$ python3 -q
>>> import numpy as np
>>> import numpy.linalg as la
>>> np.set_printoptions(precision=1, suppress=True, linewidth=160, floatmode="fixed")
>>> tidy = lambda a: np.round(a, 1) + 0
>>> arr = np.load("arr.npy")
>>> tidy(arr)
array([[-2.7,  2.6,  3.2,  0.9],
       [-3.8, -1.9, -1.0, -2.3],
       [-0.8,  3.5, -3.4, -0.1],
       [-1.5, -1.5, -1.3,  4.3]])
>>> M2 = la.inv(arr)
>>> tidy(arr @ M2)
array([[1.0, 0.0, 0.0, 0.0],
       [0.0, 1.0, 0.0, 0.0],
       [0.0, 0.0, 1.0, 0.0],
       [0.0, 0.0, 0.0, 1.0]])
>>> tidy(la.det(arr) * la.det(M2))
np.float64(1.0)
>>> np.allclose(M2, arr.T)
False
>>> np.allclose(arr @ arr.T, arr.T @ arr)
True
>>> tidy(np.trace(arr))
np.float64(-3.7)
>>> tidy((arr + arr.T) / 2)
array([[-2.7, -0.6,  1.2, -0.3],
       [-0.6, -1.9,  1.3, -1.9],
       [ 1.2,  1.3, -3.4, -0.7],
       [-0.3, -1.9, -0.7,  4.3]])
>>> arr.inv()
Traceback (most recent call last):
  File "<python-input-13>", line 1, in <module>
    arr.inv()
    ^^^^^^^
AttributeError: 'numpy.ndarray' object has no attribute 'inv'
>>> tidy((arr - arr.T) / 2)
array([[ 0.0,  3.2,  2.0,  1.2],
       [-3.2,  0.0, -2.3, -0.4],
       [-2.0,  2.3,  0.0,  0.6],
       [-1.2,  0.4, -0.6,  0.0]])
>>> np.allclose(arr, arr.T)
False
>>> X = np.load("case2.npy")
>>> X
array([[ 3,  2,  0,  0,  0,  0],
       [ 2,  0,  0,  0,  0,  0],
       [ 2, -3,  0,  0,  0,  0],
       [ 0,  0,  3,  2,  0,  0],
       [ 0,  0,  2,  0,  0,  0],
       [ 0,  0,  2, -3,  0,  0],
       [ 0,  0,  0,  0,  3,  2],
       [ 0,  0,  0,  0,  2,  0],
       [ 0,  0,  0,  0,  2, -3]])
>>> theta = np.radians(90)
>>> R = np.eye(6)
>>> R[2, 2] = R[3, 3] = np.cos(theta)
>>> R[2, 3], R[3, 2] = -np.sin(theta), np.sin(theta)
>>> tidy(R)
array([[ 1.0,  0.0,  0.0,  0.0,  0.0,  0.0],
       [ 0.0,  1.0,  0.0,  0.0,  0.0,  0.0],
       [ 0.0,  0.0,  0.0, -1.0,  0.0,  0.0],
       [ 0.0,  0.0,  1.0,  0.0,  0.0,  0.0],
       [ 0.0,  0.0,  0.0,  0.0,  1.0,  0.0],
       [ 0.0,  0.0,  0.0,  0.0,  0.0,  1.0]])
>>> M2 = X @ R.T
>>> np.allclose(X @ X.T, M2 @ M2.T)
True
>>> tidy(la.svd(X, compute_uv=False)), tidy(la.svd(M2, compute_uv=False))
(array([4.1, 4.1, 4.1, 3.6, 3.6, 3.6]), array([4.1, 4.1, 4.1, 3.6, 3.6, 3.6]))
>>> np.allclose(la.norm(X, axis=1), la.norm(M2, axis=1))
True
>>> vec = np.array([3, 2, -1, -5, 4, 4])
>>> rhs = X @ vec
>>> tidy(la.lstsq(X, rhs)[0])
array([ 3.0,  2.0, -1.0, -5.0,  4.0,  4.0])
>>> rng = np.random.default_rng(37176)
>>> rhs = rhs + 0.1 * rng.normal(size=9)
>>> tidy(rhs)
array([ 13.0,   5.9,  -0.1, -12.9,  -2.0,  13.1,  19.9,   7.9,  -3.9])
>>> c, *_ = la.lstsq(X, rhs)
>>> [round(float(la.norm(la.solve(X.T @ X + lam * np.eye(6), X.T @ rhs))), 2) for lam in (0, 1, 10, 100)]
[8.41, 7.86, 4.96, 1.07]
>>> tidy(la.norm(rhs - X @ c))
np.float64(0.1)
>>> c.round()
array([ 3.0,  2.0, -1.0, -5.0,  4.0,  4.0])
>>> M2 = np.c_[X[:, :3] @ np.array([[-6, 6, 5], [7, 9, 6], [3, -7, 9]]), np.array([3, -5, 9, -7, -2, 2, 4, -3, 4])]
>>> M2
array([[ -4,  36,  27,   3],
       [-12,  12,  10,  -5],
       [-33, -15,  -8,   9],
       [  9, -21,  27,  -7],
       [  6, -14,  18,  -2],
       [  6, -14,  18,   2],
       [  0,   0,   0,   4],
       [  0,   0,   0,  -3],
       [  0,   0,   0,   4]])
>>> tidy(la.norm(M2 - X @ la.lstsq(X, M2)[0], axis=0))
array([0.0, 0.0, 0.0, 9.6])
>>> la.matrix_rank(M2)
np.int64(4)
>>> tidy(la.norm(X, axis=0))
array([4.1, 3.6, 4.1, 3.6, 4.1, 3.6])
>>> X[:, 5] @ X[:, 4]
np.int64(0)
>>> X.T @ X
array([[17,  0,  0,  0,  0,  0],
       [ 0, 13,  0,  0,  0,  0],
       [ 0,  0, 17,  0,  0,  0],
       [ 0,  0,  0, 13,  0,  0],
       [ 0,  0,  0,  0, 17,  0],
       [ 0,  0,  0,  0,  0, 13]])
>>> X @ X.T
array([[13,  6,  0,  0,  0,  0,  0,  0,  0],
       [ 6,  4,  4,  0,  0,  0,  0,  0,  0],
       [ 0,  4, 13,  0,  0,  0,  0,  0,  0],
       [ 0,  0,  0, 13,  6,  0,  0,  0,  0],
       [ 0,  0,  0,  6,  4,  4,  0,  0,  0],
       [ 0,  0,  0,  0,  4, 13,  0,  0,  0],
       [ 0,  0,  0,  0,  0,  0, 13,  6,  0],
       [ 0,  0,  0,  0,  0,  0,  6,  4,  4],
       [ 0,  0,  0,  0,  0,  0,  0,  4, 13]])
